$ ipython --no-banner

In [1]: import numpy as np

In [2]: import numpy.linalg as la

In [3]: np.set_printoptions(precision=1, suppress=True, linewidth=140)

In [4]: def rnd(a):
   ...:     return np.round(a, 1) + 0
   ...: 

In [5]: E = np.array([[0.6, -1.3, 0.8, -0.6, -0.4, 1.6, -0.9],
   ...:     [1.3, -1.5, 1.3, -0.3, -1.1, 1.6, -1.3],
   ...:     [-0.1, 0.4, -0.1, 0.0, -0.5, -1.2, 0.4],
   ...:     [0.1, -0.8, 0.9, 0.0, -1.2, 0.7, -1.3],
   ...:     [-1.2, 0.0, 0.3, 1.5, -0.7, 0.0, -0.4],
   ...:     [0.3, 0.5, -0.7, -0.1, 1.2, -0.8, 1.2]])

In [6]: x0 = np.array([1, 4, 1, 2, 5, 2, 1])

In [7]: h1 = np.maximum(E @ x0, 0)

In [8]: rnd(np.tanh(E @ x0))
Out[8]: array([-1. , -1. , -1. , -1. , -0.9,  1. ])

In [9]: rnd(E.T @ h1)
Out[9]: array([ 2.1,  3.5, -4.9, -0.7,  8.4, -5.6,  8.4])

In [10]: rnd(np.maximum(E @ x0, 0) - np.maximum(-E @ x0, 0))
Out[10]: array([-4.7, -7.6, -3.1, -8.1, -1.8,  7. ])

In [11]: np.flatnonzero(h1 > 1e-9)
Out[11]: array([5])

In [12]: rng = np.random.default_rng(86)

In [13]: A2 = E + rng.integers(-2, 3, (6, 4)) @ rng.integers(-2, 3, (4, 7))

In [14]: rnd(A2)
Out[14]: 
array([[-0.4, -5.3,  4.8,  1.4,  0.6,  1.6, -3.9],
       [ 7.3, -3.5,  3.3,  3.7, -2.1, -5.4,  4.7],
       [ 1.9,  2.4, -4.1, -2. , -1.5, -6.2,  6.4],
       [ 8.1, -2.8,  6.9,  8. , -3.2, -5.3,  2.7],
       [-4.2,  4. ,  4.3,  3.5, -2.7,  7. , -9.4],
       [-2.7,  9.5, -0.7, -1.1, -3.8,  0.2, -3.8]])

In [15]: rnd(la.svd(A2 - E, compute_uv=False))
Out[15]: array([22.4, 14. , 11.1,  3.1,  0. ,  0. ])

In [16]: rnd(A2 - E)
Out[16]: 
array([[-1., -4.,  4.,  2.,  1.,  0., -3.],
       [ 6., -2.,  2.,  4., -1., -7.,  6.],
       [ 2.,  2., -4., -2., -1., -5.,  6.],
       [ 8., -2.,  6.,  8., -2., -6.,  4.],
       [-3.,  4.,  4.,  2., -2.,  7., -9.],
       [-3.,  9.,  0., -1., -5.,  1., -5.]])

In [17]: gram = A2.T @ A2

In [18]: rnd(la.svd(A2, compute_uv=False) ** 2)
Out[18]: array([478.7, 272. , 136.8,   7.1,   1.3,   0.9])

In [19]: rnd(np.diag(gram))
Out[19]: array([147.6, 160.2, 117.3,  97.1,  39. , 147.3, 188.4])

In [20]: rnd(np.trace(gram)), rnd((A2 ** 2).sum())
Out[20]: (np.float64(896.9), np.float64(896.9))

In [21]: rnd(la.eigvalsh(gram)[::-1])
Out[21]: array([478.7, 272. , 136.8,   7.1,   1.3,   0.9,   0. ])

In [22]: f, v = E[5], E[1]

In [23]: f @ v
Out[23]: np.float64(-5.4)

In [24]: pr = (f @ v) / (f @ f) * f

In [25]: rnd(pr)
Out[25]: array([-0.4, -0.6,  0.9,  0.1, -1.5,  1. , -1.5])

In [26]: rnd(v - pr)
Out[26]: array([ 1.7, -0.9,  0.4, -0.4,  0.4,  0.6,  0.2])

In [27]: rnd(np.outer(f, v))
Out[27]: 
array([[ 0.4, -0.4,  0.4, -0.1, -0.3,  0.5, -0.4],
       [ 0.6, -0.8,  0.6, -0.2, -0.6,  0.8, -0.6],
       [-0.9,  1. , -0.9,  0.2,  0.8, -1.1,  0.9],
       [-0.1,  0.2, -0.1,  0. ,  0.1, -0.2,  0.1],
       [ 1.6, -1.8,  1.6, -0.4, -1.3,  1.9, -1.6],
       [-1. ,  1.2, -1. ,  0.2,  0.9, -1.3,  1. ],
       [ 1.6, -1.8,  1.6, -0.4, -1.3,  1.9, -1.6]])

In [28]: A2 = np.array([[2, 1, 0],
    ...:     [1, 3, 0],
    ...:     [0, 2, 3],
    ...:     [0, 1, 2],
    ...:     [0, 3, 0],
    ...:     [2, 3, 3],
    ...:     [0, 0, 3]])

In [29]: la.matrix_rank(E @ A2)
Out[29]: np.int64(3)

In [30]: np.vstack([E, A2.T]).shape
Out[30]: (9, 7)

In [31]: rnd(np.einsum("ik,kj->ij", E, A2))
Out[31]: 
array([[ 3.1,  1.3,  3.3],
       [ 4.3,  0.6,  4.2],
       [-2.2, -4.2, -2.7],
       [ 0.8, -2. ,  0.9],
       [-2.4, -1.2,  2.7],
       [-0.5,  1.5, -1.1]])

In [32]: rnd(E @ A2)
Out[32]: 
array([[ 3.1,  1.3,  3.3],
       [ 4.3,  0.6,  4.2],
       [-2.2, -4.2, -2.7],
       [ 0.8, -2. ,  0.9],
       [-2.4, -1.2,  2.7],
       [-0.5,  1.5, -1.1]])

In [33]: rnd(A2.T @ E.T)
Out[33]: 
array([[ 3.1,  4.3, -2.2,  0.8, -2.4, -0.5],
       [ 1.3,  0.6, -4.2, -2. , -1.2,  1.5],
       [ 3.3,  4.2, -2.7,  0.9,  2.7, -1.1]])

In [34]: A2 @ E
ValueError: matmul: Input operand 1 has a mismatch in its core dimension 0, with gufunc signature (n?,k),(k,m?)->(n?,m?) (size 6 is different from 3)


In [35]: rnd(np.einsum("ij->j", E))
Out[35]: array([ 1. , -2.7,  2.5,  0.5, -2.7,  1.9, -2.3])
